$ python3 -q
>>> import numpy as np
>>> import numpy.linalg as la
>>> np.set_printoptions(precision=2, suppress=True, linewidth=160, legacy="1.25")
>>> rnd = lambda a: np.round(a, 2) + 0
>>> W0 = np.loadtxt("data.csv", delimiter=",")
>>> W0
array([[2., 0., 2.],
       [2., 0., 0.],
       [2., 0., 3.],
       [2., 0., 0.],
       [2., 0., 3.],
       [2., 0., 6.],
       [2., 0., 5.],
       [2., 8., 0.],
       [2., 0., 0.],
       [2., 6., 0.]])
>>> # row 3 repeats row 1
>>> O, r_ = la.qr(W0)
>>> O.shape, r_.shape
((10, 3), (3, 3))
>>> rnd(O)
array([[-0.32, -0.16,  0.06],
       [-0.32, -0.16,  0.38],
       [-0.32, -0.16, -0.1 ],
       [-0.32, -0.16,  0.38],
       [-0.32, -0.16, -0.1 ],
       [-0.32, -0.16, -0.59],
       [-0.32, -0.16, -0.43],
       [-0.32,  0.74, -0.05],
       [-0.32, -0.16,  0.38],
       [-0.32,  0.51,  0.06]])
>>> rnd(O @ r_)
array([[2., 0., 2.],
       [2., 0., 0.],
       [2., 0., 3.],
       [2., 0., 0.],
       [2., 0., 3.],
       [2., 0., 6.],
       [2., 0., 5.],
       [2., 8., 0.],
       [2., 0., 0.],
       [2., 6., 0.]])
>>> np.allclose(r_.T @ r_, W0.T @ W0)
True
>>> rnd(abs(r_[0, 0])), rnd(la.norm(W0[:, 0]))
(6.32, 6.32)
>>> P = W0 @ la.solve(W0.T @ W0, W0.T)
>>> rnd(np.diag(P))
array([0.13, 0.27, 0.14, 0.27, 0.14, 0.47, 0.31, 0.64, 0.27, 0.37])
>>> la.matrix_rank(np.eye(10) - P)
7
>>> np.allclose(P @ P, P)
True
>>> feats = np.array([[0, 2, 6], [-2, 0, 5], [-6, -5, 0]])
>>> U, s, Vt = la.svd(feats)
>>> np.argmax(s[:-1] / (s[1:] + 1e-6)) + 1
2
>>> Y = U[:, :2] @ np.diag(s[:2]) @ Vt[:2]
>>> la.matrix_rank(Y)
2
>>> def softmax(z):
...     e = np.exp(z - z.max(axis=-1, keepdims=True))
...     return e / e.sum(axis=-1, keepdims=True)
... 
>>> rnd(softmax(feats[1]))
array([0.  , 0.01, 0.99])
>>> rnd(softmax(10 * feats[1]))
array([0., 0., 1.])
>>> att = feats @ feats.T / np.sqrt(3)
>>> softmax(att).round(6).argmax(axis=1)
array([0, 0, 2])
>>> rnd(softmax(att))
array([[1.  , 0.  , 0.  ],
       [0.64, 0.36, 0.  ],
       [0.  , 0.  , 1.  ]])
>>> x = np.array([1, 2, 2])
>>> target = W0 @ x
>>> rnd(la.pinv(W0) @ W0)
array([[1., 0., 0.],
       [0., 1., 0.],
       [0., 0., 1.]])
>>> try:
...     la.solve(W0, target)
... except la.LinAlgError as e:
...     print(e)
... 
Last 2 dimensions of the array must be square
>>> rng = np.random.default_rng(846221)
>>> target = target + 0.1 * rng.normal(size=10)
>>> rnd(target)
array([ 5.92,  1.89,  8.07,  2.04,  7.95, 13.92, 11.9 , 18.01,  1.81, 14.14])
>>> c, *_ = la.lstsq(W0, target)
>>> rnd(W0.T @ (target - W0 @ c))
array([0., 0., 0.])
>>> rnd(c)
array([0.97, 2.02, 2.  ])
>>> c.round()
array([1., 2., 2.])
>>> rnd(la.norm(target - W0 @ c))
0.25
>>> rnd(feats @ la.pinv(feats) @ feats)
array([[ 0.,  2.,  6.],
       [-2.,  0.,  5.],
       [-6., -5.,  0.]])
>>> la.lstsq(feats[:-1].T, feats[-1])[2]
2
>>> M = np.load("sample1.npy")
>>> rnd(M)
array([[ 0.98, -0.13,  0.06],
       [-0.13,  0.2 ,  0.37],
       [ 0.06,  0.37,  0.83]])
>>> ev, vecs = la.eigvalsh(M)
Traceback (most recent call last):
  File "<python-input-44>", line 1, in <module>
    ev, vecs = la.eigvalsh(M)
    ^^^^^^^^
ValueError: too many values to unpack (expected 2)
>>> ev, vecs = la.eigh(M)
>>> rnd(vecs @ np.diag(ev) @ vecs.T)
array([[ 0.98, -0.13,  0.06],
       [-0.13,  0.2 ,  0.37],
       [ 0.06,  0.37,  0.83]])
>>> rnd(la.eigvalsh(M + 3 * np.eye(3)))
array([3., 4., 4.])
>>> rnd(la.svd(M, compute_uv=False))
array([1., 1., 0.])
>>> np.unique(ev.round(6) + 0, return_counts=True)[1]
array([1, 2])
>>> (ev > 1e-8).sum(), (ev < -1e-8).sum()
(2, 0)
>>> u, v = M[1], M[2]
>>> rnd(u @ v)
0.37
>>> pr = (u @ v) / (u @ u) * u
>>> la.matrix_rank(np.outer(u, v))
1
>>> rnd(la.norm(u + v) ** 2 + la.norm(u - v) ** 2)
2.04
>>> rnd(np.outer(u, v))
array([[-0.01, -0.05, -0.11],
       [ 0.01,  0.07,  0.16],
       [ 0.02,  0.14,  0.31]])
>>> J = np.loadtxt("w.csv", delimiter=",")
>>> J
array([[ 0., -3.,  0.,  0.],
       [-3.,  1., -3.,  0.],
       [ 0., -3.,  0., -3.],
       [ 0.,  0., -3.,  1.]])
>>> lab = rng.permutation(4)
>>> lab
array([1, 2, 0, 3])
>>> Y = J[lab][:, lab]
>>> rnd(la.det(Y)), rnd(la.det(J[lab]))
(81.0, 81.0)
>>> rnd(np.sort(np.abs(la.eigvals(Y))))
array([1.42, 2.42, 4.38, 5.38])
>>> np.diag(Y)
array([1., 0., 0., 1.])
>>> np.trace(Y)
2.0
>>> O, r_ = la.qr(J)
>>> rnd(r_)
array([[-3.  ,  1.  , -3.  ,  0.  ],
       [ 0.  ,  4.24,  0.  ,  2.12],
       [ 0.  ,  0.  , -3.  ,  1.  ],
       [ 0.  ,  0.  ,  0.  , -2.12]])
>>> np.trace(O @ O.T)
4.0
>>> rnd(np.abs(np.diag(r_)))
array([3.  , 4.24, 3.  , 2.12])
>>> np.allclose(r_.T @ r_, J.T @ J)
True
>>> O.shape, r_.shape
((4, 4), (4, 4))
>>> Y = np.array([[0]])
>>> cent = np.array([[0, -2, 2], [-1, 1, -1], [-1, 2, 1]])
>>> K = np.block([[Y, np.array([[1, -4, 4]])], [np.zeros((3, 1)), cent]])
>>> K
array([[ 0.,  1., -4.,  4.],
       [ 0.,  0., -2.,  2.],
       [ 0., -1.,  1., -1.],
       [ 0., -1.,  2.,  1.]])
>>> np.argsort(-la.norm(K, axis=0).round(6), kind="stable")[:3]
array([2, 3, 1])
>>> la.cond(K) > 100
True
>>> np.allclose(K[:-1].T @ la.lstsq(K[:-1].T, K[-1])[0], K[-1])
False
>>> np.abs(np.diag(la.qr(K)[1])) > 1e-9
array([False,  True,  True,  True])
>>> rnd(K @ la.pinv(K) @ K)
array([[ 0.,  1., -4.,  4.],
       [ 0.,  0., -2.,  2.],
       [ 0., -1.,  1., -1.],
       [ 0., -1.,  2.,  1.]])
>>> rnd(np.trace(la.pinv(K) @ K))
3.0
>>> U, s, Vt = la.svd(K)
>>> np.argmax(s[:-1] / (s[1:] + 1e-6)) + 1
3
>>> Y = U[:, :3] @ np.diag(s[:3]) @ Vt[:3]
>>> rnd(la.norm(K - Y, 2)), s[3]
(0.0, 0.0)
>>> rnd(np.abs(K - Y).max())
0.0
>>> rnd(la.norm(K - Y) / la.norm(K))
0.0
>>> rnd(la.det(2 * J)), rnd(la.det(J))
(1296.0, 81.0)
>>> np.kron(np.eye(2, dtype=int), J)
array([[ 0., -3.,  0.,  0.,  0., -0.,  0.,  0.],
       [-3.,  1., -3.,  0., -0.,  0., -0.,  0.],
       [ 0., -3.,  0., -3.,  0., -0.,  0., -0.],
       [ 0.,  0., -3.,  1.,  0.,  0., -0.,  0.],
       [ 0., -0.,  0.,  0.,  0., -3.,  0.,  0.],
       [-0.,  0., -0.,  0., -3.,  1., -3.,  0.],
       [ 0., -0.,  0., -0.,  0., -3.,  0., -3.],
       [ 0.,  0., -0.,  0.,  0.,  0., -3.,  1.]])
>>> rnd(la.eigvals(J).sum().real)
2.0
>>> ev, vecs = la.eigh(J)
>>> x = np.array([2, 2, -2, 2])
>>> x @ J @ x
32.0
>>> rnd(vecs * np.abs(ev) @ vecs.T)
array([[ 2.63, -0.44,  1.36,  0.21],
       [-0.44,  4.13, -0.23,  1.29],
       [ 1.36, -0.23,  3.99, -0.44],
       [ 0.21,  1.29, -0.44,  2.85]])
>>> rnd(vecs * np.maximum(ev, 0) @ vecs.T)
array([[ 1.31, -1.72,  0.68,  0.11],
       [-1.72,  2.57, -1.61,  0.64],
       [ 0.68, -1.61,  1.99, -1.72],
       [ 0.11,  0.64, -1.72,  1.92]])
>>> np.abs(J).sum(axis=1).max(), rnd(np.abs(ev).max())
(7.0, 5.38)
>>> O, _ = la.qr(np.array([[1.7, -1.0], [1.7, 0.2]]))
>>> F = O[:, :2]
>>> rnd(F)
array([[-0.71, -0.71],
       [-0.71,  0.71]])
>>> U, s, Vt = la.svd(F, full_matrices=False)
>>> rnd(np.sqrt((s ** 2).sum())), rnd(la.norm(F))
(1.41, 1.41)
>>> U.shape, s.shape, Vt.shape
((2, 2), (2,), (2, 2))
>>> np.cumsum(s ** 2) / np.sum(s ** 2)
array([0.5, 1. ])
>>> s / s[0]
array([1., 1.])
>>> (s > 1e-8).sum()
2
>>> ev, vecs = la.eigh(F)
>>> x = np.array([0, 1])
>>> rnd(x @ F @ x)
0.71
>>> (np.sign(vecs[:, -1].round(6)) == np.sign(vecs[0, -1].round(6))).astype(int)
array([1, 0])
>>> rnd(np.abs(F).sum(axis=1).max()), np.abs(ev).max()
(1.41, 1.0)
>>> ev, vecs = la.eigh(F)
>>> rnd(la.eigvalsh(F + -3 * np.eye(2)))
array([-4., -2.])
>>> np.unique(ev.round(6) + 0, return_counts=True)[1]
array([1, 1])
>>> rnd(ev)
array([-1.,  1.])
>>> rnd(ev.sum()), rnd(np.trace(F))
(0.0, 0.0)
>>> Y = la.inv(F)
>>> rnd(la.cond(F))
1.0
>>> A = np.load("dump.npy")
>>> rnd(A)
array([[ 0.  , -2.63, -1.44],
       [ 1.76,  1.16, -2.13],
       [-2.43,  0.85, -1.55]])
>>> P = np.triu(np.array([[2, 1, -2], [1, -1, -1], [1, -2, -3]]), 1) + np.eye(3)
>>> Y = P @ A @ la.inv(P)
>>> rnd(la.det(Y))
-27.0
>>> rnd(P @ A - A @ P)
array([[ 6.62, -0.53, -1.67],
       [ 2.43, -2.61,  6.24],
       [ 0.  ,  2.43, -4.01]])
>>> la.matrix_rank(Y)
3
>>> rnd(la.det(2 * A)), rnd(la.det(A))
(-216.0, -27.0)
>>> rnd(np.kron(np.eye(2, dtype=int), A))
array([[ 0.  , -2.63, -1.44,  0.  ,  0.  ,  0.  ],
       [ 1.76,  1.16, -2.13,  0.  ,  0.  ,  0.  ],
       [-2.43,  0.85, -1.55,  0.  ,  0.  ,  0.  ],
       [ 0.  ,  0.  ,  0.  ,  0.  , -2.63, -1.44],
       [ 0.  ,  0.  ,  0.  ,  1.76,  1.16, -2.13],
       [ 0.  ,  0.  ,  0.  , -2.43,  0.85, -1.55]])
>>> rnd(la.det(A.T))
-27.0
>>> rnd(la.eigvals(A).sum().real)
-0.39
>>> lab = rng.permutation(3)
>>> Y = A[:, lab] * rng.choice([-1, 1], 3)
>>> rnd(Y)
array([[ 0.  , -1.44, -2.63],
       [-1.76, -2.13,  1.16],
       [ 2.43, -1.55,  0.85]])
>>> U, _, Vt = la.svd(A.T @ Y)
>>> rnd(la.lstsq(A, Y)[0])
array([[-1.,  0.,  0.],
       [ 0.,  0.,  1.],
       [ 0.,  1.,  0.]])
>>> rnd(la.norm(feats, 2) / la.norm(feats))
0.71
>>> la.cond(feats) > 100
True
>>> [round(float(x), 2) for x in la.svd(feats, compute_uv=False)[:3]]
[8.06, 8.06, 0.0]
>>> s = 10 * 0.9 ** np.arange(3)
>>> O, _ = la.qr(np.array([[-1.5, -1.4, -0.7], [0.8, -2.0, -1.1], [0.6, 2.7, 0.9]]))
>>> data = rng.normal(size=(11, 3)) * s @ O
>>> rnd(data)
array([[  5.49,  -7.87,  20.97],
       [ 12.51,  14.27,  -7.14],
       [  0.78,   3.29, -28.29],
       [ -6.13,  -1.68,   1.79],
       [-13.11,   1.27,  -4.5 ],
       [ -5.95,   4.89, -16.59],
       [ -7.21,  -0.38,  -0.72],
       [ 15.53,  -4.09,  -0.67],
       [ 11.47,   0.5 ,  -0.05],
       [  4.64,  -8.09,   2.92],
       [-11.08,   6.67, -16.07]])
>>> cent = data[[7, 5]].astype(float)
>>> for _ in range(7):
...     lab = la.norm(data[:, None] - cent, axis=-1).argmin(axis=1)
...     cent = np.array([data[lab == j].mean(axis=0) for j in range(2)])
... 
>>> lab
array([0, 0, 1, 1, 1, 1, 1, 0, 0, 0, 1])
>>> rnd(cent)
array([[  9.93,  -1.06,   3.21],
       [ -7.12,   2.34, -10.73]])
